$ ipython --no-banner

In [1]: import numpy as np

In [2]: np.set_printoptions(suppress=True, linewidth=200)

In [3]: W0 = np.loadtxt("w.csv", delimiter=",")

In [4]: W0
Out[4]: 
array([[ 28.,   0.,  20.,  16.,  32.,  16.,  36.,  28.,  36.],
       [-25.,   5., -20., -15., -28., -14., -29., -24., -35.],
       [  6.,  10.,   0.,   2.,   8.,   4.,  14.,   8.,   2.],
       [  2., -20.,  10.,   4.,   0.,   0., -10.,  -2.,  14.],
       [  7.,   0.,   5.,   4.,   8.,   4.,   9.,   7.,   9.],
       [-47., -20., -25., -24., -56., -28., -73., -51., -49.],
       [ 28.,   0.,  20.,  16.,  32.,  16.,  36.,  28.,  36.]])

In [5]: # null space of dimension 7

In [6]: Uu, sv, Vh = np.linalg.svd(W0)

In [7]: vecs = Vh[:(sv > 1e-8).sum()]

In [8]: rng = np.random.default_rng(708300)

In [9]: x = W0[4] + -1 * W0[0] + rng.integers(2) * np.eye(9)[2]

In [10]: x
Out[10]: array([-21.,   0., -15., -12., -24., -12., -27., -21., -27.])

In [11]: np.round(vecs.T @ vecs, 1) + 0
Out[11]: 
array([[ 0.1,  0. ,  0.1,  0.1,  0.1,  0.1,  0.2,  0.1,  0.2],
       [ 0. ,  0.5, -0.2, -0.1,  0.1,  0. ,  0.3,  0.1, -0.3],
       [ 0.1, -0.2,  0.2,  0.1,  0.1,  0. ,  0. ,  0. ,  0.2],
       [ 0.1, -0.1,  0.1,  0.1,  0.1,  0. ,  0. ,  0.1,  0.1],
       [ 0.1,  0.1,  0.1,  0.1,  0.2,  0.1,  0.2,  0.2,  0.2],
       [ 0.1,  0. ,  0. ,  0. ,  0.1,  0. ,  0.1,  0.1,  0.1],
       [ 0.2,  0.3,  0. ,  0. ,  0.2,  0.1,  0.4,  0.2,  0. ],
       [ 0.1,  0.1,  0. ,  0.1,  0.2,  0.1,  0.2,  0.1,  0.1],
       [ 0.2, -0.3,  0.2,  0.1,  0.2,  0.1,  0. ,  0.1,  0.4]])

In [12]: print(np.argsort(-np.linalg.norm(W0, axis=0).round(6), kind="stable")[:3])
[6 8 4]

In [13]: [round(float(x), 1) for x in np.linalg.svd(W0, compute_uv=False)[:3]]
Out[13]: [188.0, 38.8, 0.0]

In [14]: print(np.linalg.matrix_rank(W0, rtol=0.1))
2

In [15]: data = np.loadtxt("out2.csv", delimiter=",")

In [16]: print(data)
[[-0.4  0.   0.3  0.1  1.2 -0.3  0.6  0.4  1.6 -0.1  0.6 -0.3  0.1 -1.   0.7]
 [ 0.8  1.2  0.   0.1  1.  -1.1  2.  -0.3  0.1 -1.7 -0.5  1.  -0.1 -0.7 -0.3]
 [-0.7 -0.4  0.4 -1.1  0.1  0.5  1.  -1.7 -0.1  0.8 -0.8  1.3 -0.1 -0.4  0.6]
 [ 0.2 -0.9 -0.5 -1.3 -2.   1.2  0.   1.3 -0.4  1.6 -1.3  1.1 -0.9 -0.5 -1.1]
 [-0.5 -0.2  1.7  0.9  0.5 -0.5 -1.1  0.  -1.7 -1.2 -0.4  1.2  1.6  0.1 -1.1]
 [-0.2  2.1 -1.4  0.4 -0.3 -1.8 -2.2 -0.1  0.6 -0.4 -1.  -1.3 -0.6  0.8  0.1]
 [-0.2  1.  -0.5 -1.4 -0.1  0.5 -0.5 -1.3  0.3 -0.9  0.2 -0.7  0.7  0.2  0. ]
 [ 0.9  0.7  0.1  0.6  0.3 -0.5  0.8 -2.  -0.7  0.3 -1.4  0.  -0.9  0.9 -0.9]
 [-0.4 -0.4  0.3  0.   0.7  0.   0.2 -0.2  0.4  1.6 -1.8  1.   2.1  0.8 -0.4]
 [-1.9  0.5  0.6  0.6 -0.9 -0.9 -0.8  0.6  0.8  0.2  0.   0.3  0.2 -0.1 -0.7]
 [ 1.9  1.9  0.4  1.2  1.  -0.5 -0.4 -1.7 -0.3 -1.3  0.5  0.1 -1.2 -0.5 -0.2]
 [ 2.8 -0.2 -0.5  0.8 -0.5  0.4  0.7  0.2  1.4  1.2 -0.9 -1.9 -0.3 -0.3  0.6]
 [-0.9 -0.6  0.2 -1.7  0.2 -0.3  1.  -0.2  0.6 -1.1 -1.5  0.4  1.   0.6 -2.2]
 [-1.8 -1.2 -0.2  0.8 -0.9  0.7 -0.1  0.5 -0.2  1.  -0.4 -1.8 -0.4  0.9 -1.7]
 [-0.7 -1.  -1.   0.1 -1.3 -0.7 -0.1  0.1 -2.3  0.4 -0.7 -0.2  1.4  0.  -0.9]]

In [17]: np.round(np.abs(np.linalg.eigvals(data)).max(), 1)
Out[17]: np.float64(3.8)

In [18]: np.allclose(data, data.T)
Out[18]: False

In [19]: round(float(np.linalg.det(data)), 1)
Out[19]: -190007.8

In [20]: np.allclose(data @ data.T, data.T @ data)
Out[20]: False

In [21]: np.round(np.sort(np.abs(np.linalg.eigvals(data))), 1)
Out[21]: array([1. , 1. , 1.4, 1.7, 1.7, 2.3, 2.3, 2.3, 2.3, 2.8, 3.2, 3.2, 3.8, 3.8, 3.8])

In [22]: T = np.stack([data, -2 * data, data[::-1]])

In [23]: np.round(np.einsum("bij,cij->bc", T, T), 1)
Out[23]: 
array([[ 201.6, -403.2,    3.1],
       [-403.2,  806.4,   -6.3],
       [   3.1,   -6.3,  201.6]])

In [24]: np.round(np.linalg.norm(T, axis=(1, 2)), 1)
Out[24]: array([14.2, 28.4, 14.2])

In [25]: print(np.linalg.matrix_rank(T))
[15 15 15]

In [26]: T.shape
Out[26]: (3, 15, 15)

In [27]: np.linalg.matrix_rank(T.reshape(3, -1))
Out[27]: np.int64(2)

In [28]: f = np.array([2, 2, 0, 0, 0, 1, 0, 1, 1, 2, 1, 2, 2, 0, 1])

In [29]: out = data + np.outer(f, np.eye(15)[5])

In [30]: print(np.linalg.matrix_rank(np.linalg.inv(out) - np.linalg.inv(data), tol=1e-8))
1

In [31]: out = data + rng.integers(-2, 3, (15, 14)) @ rng.integers(-2, 3, (14, 15))

In [32]: out.round(1)
Out[32]: 
array([[-10.4,  -4. ,  -0.7,  15.1,  -1.8,   2.7,  -0.4,  10.4,   9.6,  -7.1,   8.6,   3.7, -10.9,  19. ,  -9.3],
       [ -9.2,  -4.8,   5. ,   0.1,   6. ,  17.9,   7. ,   7.7,  -7.9,   2.3,   0.5,  -6. ,   7.9,  13.3,  14.7],
       [-15.7, -11.4,  14.4,  -6.1,   8.1,   8.5,   4. ,  -0.7,  -6.1,   1.8,  -2.8,  -2.7,   8.9,   5.6,  15.6],
       [-11.8,   6.1,  10.5,  -0.3, -18. ,   4.2,  -7. ,  12.3,  -6.4,  -8.4,  -6.3,  -9.9,  -9.9,  16.5,   8.9],
       [  5.5,   0.8,  13.7, -12.1,   8.5,   1.5,   8.9, -17. ,  -2.7,   0.8,  -4.4,   3.2,   0.6,  -4.9,   6.9],
       [  8.8,  23.1,  -1.4,  -6.6,  10.7,  -3.8,  -6.2, -12.1,  10.6,  -7.4, -14. ,   5.7,  -6.6,  -2.2, -12.9],
       [ -0.2,   5. ,  -6.5,  10.6,  -8.1,   0.5,  -3.5,  -2.3,   4.3,   4.1,   9.2,   5.3,  -3.3,   5.2,   0. ],
       [ -8.1,  20.7,   6.1,  -0.4,  -3.7,   2.5, -11.2,   5. ,   3.3,   0.3,  -7.4,   4. ,   9.1,  11.9,   4.1],
       [ 11.6,  20.6,   1.3, -12. ,   3.7,  -4. ,   5.2, -21.2,   5.4,   4.6, -10.8,  15. ,  -0.9,  -6.2,  -7.4],
       [  1.1,   3.5, -12.4,  10.6,  -0.9,  10.1,  -3.8,  12.6,  -0.2,  -0.8,   9. ,  -1.7,   0.2,   8.9,  -4.7],
       [ 12.9,   0.9, -17.6,   6.2,  -2. ,   3.5,   3.6,   0.3,  -2.3,  13.7,   6.5,  11.1,   6.8,  -8.5,  -0.2],
       [ -0.2,  -4.2,  -7.5,  20.8,  -4.5,  -6.6,  -9.3,  11.2,  13.4,  -2.8,   2.1,   1.1,  -2.3,  -1.3,  -2.4],
       [-13.9,   8.4,   4.2,   1.3,   1.2,  13.7,  -6. ,   8.8,   2.6,  -6.1,  -5.5,   1.4,   0. ,  22.6,   1.8],
       [  2.2,   1.8,  -5.2,   0.8, -10.9,  -5.3,  -1.1,  -4.5,   3.8,  14. ,  -6.4,   9.2,   8.6, -13.1,  -0.7],
       [  7.3,  -8. ,   3. ,  -0.9,   1.7,   3.3,   3.9, -10.9,   2.7,   7.4,  10.3,  -1.2,   3.4,  -5. ,   6.1]])

In [33]: np.round(np.linalg.svd(out - data, compute_uv=False), 1) + 0
Out[33]: array([76.4, 57.9, 53.5, 36.8, 31.9, 23.8, 22.9, 15.6,  9.7,  6.1,  4.8,  3.5,  1.8,  0.9,  0. ])

In [34]: print(np.abs(out - data).sum(axis=1))
[115. 115. 108. 136.  92. 125.  67. 102. 127.  81.  98.  94.  99.  92.  80.]
